In [1]: import numpy as np

In [2]: np.set_printoptions(suppress=True, linewidth=100)

In [3]: M = np.loadtxt("run11.csv", delimiter=",")

In [4]: print(M)
[[0. 0. 1. 0. 0. 0. 0. 1. 0. 1.]
 [0. 0. 0. 0. 0. 0. 0. 0. 0. 0.]
 [1. 0. 0. 0. 0. 1. 0. 1. 1. 1.]
 [0. 0. 0. 0. 0. 0. 0. 0. 0. 0.]
 [0. 0. 0. 0. 0. 0. 0. 0. 0. 0.]
 [0. 0. 1. 0. 0. 0. 1. 0. 1. 1.]
 [0. 0. 0. 0. 0. 1. 0. 1. 0. 1.]
 [1. 0. 1. 0. 0. 0. 1. 0. 0. 1.]
 [0. 0. 1. 0. 0. 1. 0. 0. 0. 1.]
 [1. 0. 1. 0. 0. 1. 1. 1. 1. 0.]]

In [5]: print([round(float(np.linalg.det(M[:i, :i])), 2) + 0 for i in range(1, 11)])
[0.0, 0.0, 0.0, 0.0, 0.0, 0.0, 0.0, 0.0, 0.0, 0.0]

In [6]: print(np.round(np.linalg.eigvalsh(M).min(), 2))
-2.0

In [7]: print(round(float(np.linalg.det(M)), 2))
0.0

In [8]: print((M != 0).astype(int))
[[0 0 1 0 0 0 0 1 0 1]
 [0 0 0 0 0 0 0 0 0 0]
 [1 0 0 0 0 1 0 1 1 1]
 [0 0 0 0 0 0 0 0 0 0]
 [0 0 0 0 0 0 0 0 0 0]
 [0 0 1 0 0 0 1 0 1 1]
 [0 0 0 0 0 1 0 1 0 1]
 [1 0 1 0 0 0 1 0 0 1]
 [0 0 1 0 0 1 0 0 0 1]
 [1 0 1 0 0 1 1 1 1 0]]

In [9]: print(np.argsort(-np.linalg.norm(M, axis=0).round(6), kind="stable")[:3])
[9 2 5]

In [10]: print(np.linalg.matrix_rank(M, rtol=0.1))
7

In [11]: print([round(float(x), 2) for x in np.linalg.svd(M, compute_uv=False)[:3]])
[4.2, 2.0, 1.75]

In [12]: print(M @ M)
[[3. 0. 2. 0. 0. 2. 2. 2. 2. 2.]
 [0. 0. 0. 0. 0. 0. 0. 0. 0. 0.]
 [2. 0. 5. 0. 0. 2. 3. 2. 2. 4.]
 [0. 0. 0. 0. 0. 0. 0. 0. 0. 0.]
 [0. 0. 0. 0. 0. 0. 0. 0. 0. 0.]
 [2. 0. 2. 0. 0. 4. 1. 3. 2. 3.]
 [2. 0. 3. 0. 0. 1. 3. 1. 2. 2.]
 [2. 0. 2. 0. 0. 3. 1. 4. 2. 3.]
 [2. 0. 2. 0. 0. 2. 2. 2. 3. 2.]
 [2. 0. 4. 0. 0. 3. 2. 3. 2. 6.]]

In [13]: Lm = np.diag(M.sum(axis=1)) - M

In [14]: print(Lm)
[[ 3.  0. -1.  0.  0.  0.  0. -1.  0. -1.]
 [ 0.  0.  0.  0.  0.  0.  0.  0.  0.  0.]
 [-1.  0.  5.  0.  0. -1.  0. -1. -1. -1.]
 [ 0.  0.  0.  0.  0.  0.  0.  0.  0.  0.]
 [ 0.  0.  0.  0.  0.  0.  0.  0.  0.  0.]
 [ 0.  0. -1.  0.  0.  4. -1.  0. -1. -1.]
 [ 0.  0.  0.  0.  0. -1.  3. -1.  0. -1.]
 [-1.  0. -1.  0.  0.  0. -1.  4.  0. -1.]
 [ 0.  0. -1.  0.  0. -1.  0.  0.  3. -1.]
 [-1.  0. -1.  0.  0. -1. -1. -1. -1.  6.]]

In [15]: print(np.linalg.matrix_rank(Lm))
6

In [16]: print(Lm @ np.ones(10))
[0. 0. 0. 0. 0. 0. 0. 0. 0. 0.]
